$ python -q
>>> import numpy as np
>>> np.set_printoptions(suppress=True, linewidth=100)
>>> A = np.load("test15.npy")
>>> print(A)
[[ 0.31 -0.24  1.39 -1.68 -3.94 -1.43  1.72  0.05  1.21 -0.68  1.23  0.36 -0.95  4.25]
 [-0.78 -3.32 -1.09 -0.83  0.88 -1.78  0.54  1.52  2.63  4.92 -3.23 -0.34  1.16  2.06]
 [-1.63  0.35  1.91  1.79 -2.58  1.39  1.34 -1.12  1.22  2.64 -0.26 -0.48 -1.58 -0.8 ]
 [ 1.07  2.1  -2.12  0.38 -0.9   1.2   0.49  0.95 -2.11 -0.3   1.52  2.06  1.12 -2.91]
 [-3.25 -2.05 -0.14  0.81  0.24 -0.37  1.09 -2.65 -0.09  0.12 -1.5   0.23  0.5   0.17]
 [-1.19 -1.25  0.6   0.26 -1.05 -1.19  1.57 -0.05  0.58  2.73 -0.95  3.43  0.91 -0.52]
 [ 2.53 -2.46  3.66 -0.27  1.57  0.48 -0.45  2.26  0.09 -0.4   0.5  -1.98 -2.22  3.24]
 [ 0.44  2.   -1.49  0.07  1.75 -0.32  0.25  0.32 -2.13 -0.15  2.28  0.04  1.11 -0.46]
 [ 1.36 -0.26  2.89  0.46  0.73  0.66 -0.33  0.65 -0.62 -0.83  1.2   0.59 -1.1   1.19]
 [-0.64 -0.15  0.65 -1.47  0.83 -0.5  -0.73  0.53 -0.45 -4.01 -2.87  0.83  2.95 -0.69]
 [-2.13  0.3   2.72 -2.83 -6.31  0.9   0.25 -1.31  1.57  2.9   0.25 -1.68  0.35  1.39]
 [-2.22  1.6  -2.17  2.34  2.98  1.98 -1.04  0.25 -0.24 -1.05 -0.44  0.52  0.28 -2.77]
 [ 0.78  0.32  4.53 -0.82 -3.59  3.99 -1.24 -0.82  0.23 -4.24 -2.23  1.49 -2.41  2.1 ]
 [ 0.06  2.77  4.5   0.92 -3.23  1.22 -1.79  1.38 -0.38 -2.19  1.94  1.44 -2.54 -0.99]
 [ 0.6  -1.12 -1.34  1.03 -0.62  0.58 -0.88 -2.48  3.69  1.37 -1.71 -4.24 -0.25  2.64]
 [ 0.18  1.15 -1.5   0.48 -0.28  0.28  1.46 -0.07 -1.21  1.08  0.15  1.36  1.66 -2.04]
 [ 0.12 -0.84 -0.15  1.62  1.44 -0.68 -0.16  1.   -0.62 -0.92 -2.38  3.14 -0.36  0.87]
 [-2.64  1.02  0.58 -0.17 -3.15 -0.79  1.93 -4.15 -0.74  1.66 -0.45 -1.63 -0.73 -1.39]
 [ 0.18 -1.79  1.13 -3.06  0.   -0.34 -0.64  0.82  0.37 -3.24  0.7   1.66 -0.77  2.06]
 [-0.29  0.65 -0.12  0.34 -1.49  1.32 -0.04  0.33 -0.42 -0.41 -1.47  0.28  1.24  0.73]
 [-1.03 -1.21 -0.38 -2.93 -0.34 -1.29  1.45  0.62 -0.55  0.18  0.79 -0.62  1.92  1.5 ]
 [-1.52 -3.52 -1.56 -1.94  2.14 -5.37  0.4   5.69 -1.37  0.2  -1.38 -0.34  0.13 -0.77]
 [-2.2  -1.11  0.36 -0.39 -1.2   0.06  0.68  0.81  1.88 -0.75 -0.64  3.47  0.33 -0.27]
 [-1.35 -0.93 -3.62 -1.51 -2.05  1.52 -3.42  0.75  1.67  2.15 -0.5  -4.47  3.15  1.32]
 [-0.55  3.24 -1.05 -3.19  0.66  2.55  0.73  0.06  2.78  0.62  2.82  0.19  1.42  1.73]
 [-1.1   0.61 -0.03  3.11  0.28 -0.79  0.58 -1.52 -0.31  1.62  1.74  4.08 -1.22 -2.96]
 [ 0.9   0.2   0.87 -1.67 -0.65  3.38  0.35 -1.16  2.08  0.15  2.6   2.   -1.35  1.55]]
>>> M2 = np.c_[A[:, :6] @ np.array([[1, 3, 5, -3, -4, 5],
...     [0, -1, -4, -1, -2, 2],
...     [-2, -4, 2, -2, -5, -5],
...     [3, 5, 2, 2, 2, 2],
...     [4, 1, -3, -3, -2, 4],
...     [3, 0, -5, 2, 0, 1]]), np.array([3, 3, 1, 0, 1, 2, 3, 0, 2, 1, 3, 1, 0, 2, 3, 1, 1, 2, 1, 0, 2, 2, 0, 3, 3, 1, 0])]
>>> print(M2.round(2))
[[-27.56 -16.73  20.9    2.13  -3.19 -26.43   3.  ]
 [ -2.91   2.07  11.8   -0.02  11.79  -5.01   3.  ]
 [ -6.23  -6.51  -1.36  14.82   5.01 -22.35   1.  ]
 [  6.45  10.59  -9.83   4.79   4.68  18.51   0.  ]
 [ -0.69  -2.85  -5.58  12.24  18.94 -17.44   1.  ]
 [ -9.38  -4.47   9.87   4.91   6.88 -16.32   2.  ]
 [  2.12  -4.37  22.16 -16.74 -27.18  -4.35   3.  ]
 [  9.67   7.38 -12.29  -6.09  -1.67  20.47   0.  ]
 [  1.86  -4.19   9.05  -9.55 -19.91  -3.67   2.  ]
 [ -4.53 -10.89  -4.23  -5.66  -4.99  -6.87   1.  ]
 [-38.6  -38.03   2.36  15.72   1.28 -53.65   3.  ]
 [ 27.    15.1  -36.     9.1   15.25  21.53   1.  ]
 [-13.13 -23.79   0.86   5.39 -20.87 -30.12   0.  ]
 [-15.44 -19.22   3.65   2.02 -19.98 -26.52   2.  ]
 [  5.63  12.81   5.82   7.08   9.84   7.62   3.  ]
 [  4.34   7.51  -6.3    3.67   6.    10.82   1.  ]
 [  9.    11.34   5.98  -1.66   2.31   7.99   1.  ]
 [-19.28 -15.26  -3.06  13.27  11.58 -27.79   2.  ]
 [-12.28 -17.49   5.9   -7.81  -8.91 -14.79   1.  ]
 [ -1.03  -0.83  -5.74   8.25   4.12  -3.51   0.  ]
 [-14.29 -15.35   0.54  -2.36   3.26 -14.18   2.  ]
 [-11.77  -2.36  19.91  -9.84  12.76  -7.53   2.  ]
 [ -8.71 -10.08  -3.32   9.93  10.84 -20.54   0.  ]
 [ -2.28   1.76 -14.74  18.39  26.44  -0.21   3.  ]
 [  2.27 -15.98 -38.92  -2.75  -6.73   7.79   3.  ]
 [  7.04  12.04   1.33   6.55   8.99   2.42   1.  ]
 [  1.69  -9.98 -12.85   0.73 -10.39  -2.01   0.  ]]
>>> print(np.round(np.linalg.norm(M2 - A @ np.linalg.lstsq(A, M2)[0], axis=0), 2) + 0)
[0.   0.   0.   0.   0.   0.   6.52]
>>> print(np.linalg.matrix_rank(M2))
7
>>> print(np.linalg.matrix_rank(np.c_[A, M2]))
15
